$ ipython --no-banner

In [1]: import numpy as np

In [2]: np.set_printoptions(precision=1, suppress=True, linewidth=160)

In [3]: M = np.loadtxt("sample7.csv", delimiter=",")

In [4]: M
Out[4]: 
array([[ 0.4, -1. , -1. ,  1. , -0.9, -0.3,  1. , -0.1, -0.8, -0.7, -0.8, -1. ],
       [ 0.5, -0.6, -1. ,  1. , -0.3, -0.6,  1. ,  0.7, -0.8, -0.4, -0.9, -1. ],
       [ 0.8, -0.9, -1. ,  1. , -0.7,  0.6,  1. , -0.1, -0.6,  0.6, -0.7, -1. ],
       [-0.3, -1. ,  1. , -0.8, -0.9,  0.7, -0.1, -0.9,  0.5, -0.3,  0.8, -0.9],
       [ 0.5,  0.2, -0.8,  0.6,  0.3,  0. ,  0.6,  0.4, -0.3,  0.4, -0.5, -0.1],
       [ 0.2,  0.7,  0.9, -0.9,  0.5,  0.7, -0.8, -0.2,  0.5,  0.8,  0.6,  0.9],
       [-0.8, -0.9,  0.4,  0.6, -0.8, -0.7, -0.1, -0.6, -0.1, -1. ,  0.3, -0.9],
       [ 0.9, -1. , -1. ,  1. , -1. ,  0.8,  1. , -0.7, -0.8,  0.4, -0.9, -1. ],
       [-0.9,  1. ,  0.6, -1. ,  1. , -1. , -1. ,  1. ,  0.6, -0.4,  0.3,  1. ],
       [-0.2,  0.7,  0.9, -0.9,  0.4,  0.3, -0.9, -0.2,  0.5,  0.4,  0.6,  0.9],
       [ 0.6,  0.1, -1. ,  1. ,  0.3, -0.7,  1. ,  0.9, -0.8, -0.1, -0.9, -0.9],
       [-0.6, -0.2,  0.8, -0.6, -0.3, -0.2, -0.7, -0.4,  0.3, -0.6,  0.5,  0.2],
       [ 0.3, -1. , -0.2,  0.8, -0.9,  0.5,  0.9, -0.8, -0.3, -0.3, -0.1, -1. ],
       [-0.8,  1. , -0.8,  0.3,  0.8, -1. , -0.9,  0.9, -0.2, -0.8, -0.4,  1. ],
       [-0.9,  0.9,  1. , -1. ,  0.3, -0.3, -1. , -0.7,  0.9, -0.7,  1. ,  1. ],
       [-0.5, -0.9,  0.8, -0.1, -0.8,  0.1,  0. , -0.7,  0.2, -0.6,  0.5, -0.9],
       [ 0.6, -1. ,  0.9, -0.1, -0.9,  0.9,  0.9, -0.9,  0.2,  0.6,  0.5, -1. ],
       [-0.4, -0.8, -0.5,  0.8, -0.7, -0.5,  0.5, -0.3, -0.3, -0.8, -0.2, -0.9],
       [ 1. , -0.9, -1. ,  1. , -0.5,  0.8,  1. ,  0.3, -0.7,  0.9, -0.9, -1. ],
       [-0.7,  0.8,  1. , -1. ,  0.4,  0.2, -1. , -0.6,  0.8, -0.1,  0.9,  1. ],
       [-0.5, -0.2,  0.6, -0.2, -0.3, -0.3, -0.5, -0.3,  0.1, -0.6,  0.3,  0. ],
       [ 0. ,  0.9, -1. ,  0.7,  0.8, -0.7, -0.2,  0.9, -0.4, -0.2, -0.7,  0.8],
       [ 0.1,  1. , -1. ,  0.9,  0.9, -0.9,  0.1,  1. , -0.6, -0.1, -0.9,  0.9],
       [-0.8,  1. ,  0.3, -0.7,  0.8, -0.8, -1. ,  0.7,  0.2, -0.6,  0.2,  1. ],
       [ 0.7, -0.5,  0.9, -0.9, -0.1,  0.9,  0.3, -0.6,  0.4,  0.9,  0.5,  0.1],
       [-0.2,  0. ,  1. , -1. , -0.1,  0.6, -0.8, -0.7,  0.6,  0.4,  0.8,  0.8],
       [-0.6, -1. ,  1. , -1. , -1. ,  1. , -0.8, -1. ,  0.9, -0.1,  1. , -0.8]])

In [5]: C = M[[7, 25]].astype(float)

In [6]: for _ in range(6):
   ...:     lab = np.linalg.norm(M[:, None] - C, axis=-1).argmin(axis=1)
   ...:     C = np.array([M[lab == j].mean(axis=0) for j in range(2)])
   ...: 

In [7]: lab
Out[7]: array([0, 0, 0, 1, 0, 1, 1, 0, 1, 1, 0, 1, 0, 1, 1, 1, 0, 0, 0, 1, 1, 0, 0, 1, 1, 1, 1])

In [8]: np.abs(C[1] - C[0]).argmax()
Out[8]: np.int64(3)

In [9]: np.bincount(lab)
Out[9]: array([12, 15])
